>>> import numpy as np
>>> from numpy import linalg as LA
>>> np.set_printoptions(suppress=True, linewidth=100)
>>> def tidy(a):
...     return np.round(a, 2) + 0
... 
>>> arr = np.load("a.npy")
>>> arr
array([[ -4.03,   1.24,   0.94,  -4.04,   1.07,  -3.07,  -1.76,  -3.89,   2.  ,  -0.02,  -1.04,
         -0.95,  -0.01],
       [  3.9 ,  -4.09,  -5.86,   7.91,  -4.17,   3.98,   7.79,  10.06,  -2.05,  -0.17,   0.07,
          0.08,  -2.32],
       [  1.81,   9.84,  13.13,  -4.12,   1.95,   2.17,  -4.02,  -6.87,   3.15,   3.96,  -0.06,
          4.06,  -1.  ],
       [  8.03,  -1.99,  -0.89,   6.07,  -0.01,   4.98,   0.06,   4.96,  -4.97,  -0.95,   2.94,
          1.95,   1.95],
       [ -0.23,   3.17,   4.06,  -2.18,   0.99,   0.26,  -2.01,  -3.17,   1.17,   1.1 ,  -0.01,
          0.93,   0.17],
       [  1.97,   1.16,   3.84,  -3.94,   5.07,  -1.01, -10.22,  -7.11,  -3.04,  -1.91,   3.17,
          1.14,   4.95],
       [ -4.07,   0.88,  -1.93,   1.98,  -5.19,  -0.1 ,  10.04,   5.  ,   4.93,   2.95,  -3.79,
         -0.98,  -6.05],
       [ -6.11,  -2.91,  -5.  ,  -1.88,  -0.96,  -3.99,   2.02,   0.  ,   2.12,  -0.88,  -1.92,
         -3.13,  -0.97],
       [  3.99,  -4.11,  -2.9 ,   2.04,   1.95,   1.07,  -3.96,   0.76,  -5.11,  -2.87,   3.07,
         -0.03,   4.14],
       [ -8.  ,  -0.9 ,  -3.91,  -1.89,  -2.74,  -3.96,   5.85,   0.94,   5.17,   0.88,  -3.89,
         -3.07,  -3.99],
       [  8.04,  -4.85,  -6.29,   9.98,  -2.9 ,   5.99,   5.98,  10.98,  -5.09,  -1.  ,   2.08,
          0.94,  -0.08],
       [  2.14,   6.94,   6.96,   2.2 ,  -2.89,   3.99,   5.91,   1.84,   3.89,   4.9 ,  -2.05,
          2.92,  -5.15],
       [ -6.07,   3.07,   0.94,  -2.02,  -3.08,  -2.13,   5.91,   0.07,   6.02,   3.02,  -3.93,
         -0.9 ,  -4.94]])
>>> LA.rank(arr)
Traceback (most recent call last):
  File "<python-input-6>", line 1, in <module>
    LA.rank(arr)
    ^^^^^^^
AttributeError: module 'numpy.linalg' has no attribute 'rank'
>>> arr.shape
(13, 13)
>>> arr[13]
Traceback (most recent call last):
  File "<python-input-8>", line 1, in <module>
    arr[13]
    ~~~^^^^
IndexError: index 13 is out of bounds for axis 0 with size 13
>>> tidy(arr.sum(axis=1))
array([-13.56,  15.13,  24.  ,  22.13,   4.25,  -5.93,   3.67, -23.61,  -1.96, -19.51,  23.78,
        31.6 ,  -4.04])
>>> tidy(arr.mean(axis=0))
array([ 0.11,  0.57,  0.24,  0.78, -0.84,  0.63,  1.66,  1.04,  0.63,  0.69, -0.41,  0.23, -1.02])
>>> LA.matrix_rank(arr)
np.int64(13)
>>> np.unravel_index(np.abs(arr).argmax(), arr.shape)
(np.int64(2), np.int64(2))
>>> tidy(LA.norm(arr))
np.float64(54.12)
>>> np.zeros(13, 13)
Traceback (most recent call last):
  File "<python-input-14>", line 1, in <module>
    np.zeros(13, 13)
    ~~~~~~~~^^^^^^^^
TypeError: Cannot interpret '13' as a data type
>>> tidy(LA.svd(arr, compute_uv=False))
array([37.07, 31.66, 23.47,  0.63,  0.54,  0.47,  0.44,  0.41,  0.21,  0.19,  0.1 ,  0.08,  0.06])
